>>> import numpy as np
>>> np.set_printoptions(precision=2, suppress=True, linewidth=200, sign=" ")
>>> rd = lambda a: np.round(a, 2) + 0
>>> data = np.array([[0.7, -0.2, 0.1, 0.9, 1.1, 1.4, -1.4, -0.3],
...     [0.7, 1.7, 0.3, -0.3, -1.8, 0.3, -0.2, -1.3],
...     [0.5, 0.1, -0.7, 0.9, 0.1, -0.5, 0.2, -0.3]])
>>> data
array([[ 0.7, -0.2,  0.1,  0.9,  1.1,  1.4, -1.4, -0.3],
       [ 0.7,  1.7,  0.3, -0.3, -1.8,  0.3, -0.2, -1.3],
       [ 0.5,  0.1, -0.7,  0.9,  0.1, -0.5,  0.2, -0.3]])
>>> def softmax(z):
...     e = np.exp(z - z.max(axis=-1, keepdims=True))
...     return e / e.sum(axis=-1, keepdims=True)
... 
>>> rd(softmax(data).sum(axis=1))
array([ 1.,  1.,  1.])
>>> rd(softmax(data[0] + -3))
array([ 0.14,  0.06,  0.08,  0.17,  0.21,  0.28,  0.02,  0.05])
>>> rd(softmax(10 * data[0]))
array([ 0.  ,  0.  ,  0.  ,  0.01,  0.05,  0.95,  0.  ,  0.  ])
>>> S = data @ data.T / np.sqrt(8)
>>> rd(softmax(S))
array([[ 0.85,  0.06,  0.09],
       [ 0.03,  0.92,  0.04],
       [ 0.27,  0.25,  0.48]])
>>> rd(softmax(S + np.triu(np.full(S.shape, -np.inf), 1)))
array([[ 1.  ,  0.  ,  0.  ],
       [ 0.03,  0.97,  0.  ],
       [ 0.27,  0.25,  0.48]])
>>> G = data.T @ data
>>> (data @ data.T).shape
(3, 3)
>>> rd(np.linalg.svd(data, compute_uv=False) ** 2)
array([ 9.01,  6.2 ,  1.93])
>>> rd(np.linalg.eigvalsh(G)[::-1])
array([ 9.01,  6.2 ,  1.93,  0.  ,  0.  ,  0.  ,  0.  ,  0.  ])
>>> np.linalg.matrix_rank(G)
np.int64(3)
>>> rd(np.diag(G))
array([ 1.23,  2.94,  0.59,  1.71,  4.46,  2.3 ,  2.04,  1.87])
>>> t = np.radians(120)
>>> r_ = np.eye(8)
>>> r_[6, 6] = r_[4, 4] = np.cos(t)
>>> r_[6, 4], r_[4, 6] = -np.sin(t), np.sin(t)
>>> rd(r_)
array([[ 1.  ,  0.  ,  0.  ,  0.  ,  0.  ,  0.  ,  0.  ,  0.  ],
       [ 0.  ,  1.  ,  0.  ,  0.  ,  0.  ,  0.  ,  0.  ,  0.  ],
       [ 0.  ,  0.  ,  1.  ,  0.  ,  0.  ,  0.  ,  0.  ,  0.  ],
       [ 0.  ,  0.  ,  0.  ,  1.  ,  0.  ,  0.  ,  0.  ,  0.  ],
       [ 0.  ,  0.  ,  0.  ,  0.  , -0.5 ,  0.  ,  0.87,  0.  ],
       [ 0.  ,  0.  ,  0.  ,  0.  ,  0.  ,  1.  ,  0.  ,  0.  ],
       [ 0.  ,  0.  ,  0.  ,  0.  , -0.87,  0.  , -0.5 ,  0.  ],
       [ 0.  ,  0.  ,  0.  ,  0.  ,  0.  ,  0.  ,  0.  ,  1.  ]])
>>> Y = data @ r_.T
>>> rd(np.linalg.svd(data, compute_uv=False)), rd(np.linalg.svd(Y, compute_uv=False))
(array([ 3.  ,  2.49,  1.39]), array([ 3.  ,  2.49,  1.39]))
>>> np.allclose(np.linalg.norm(data, axis=1), np.linalg.norm(Y, axis=1))
True
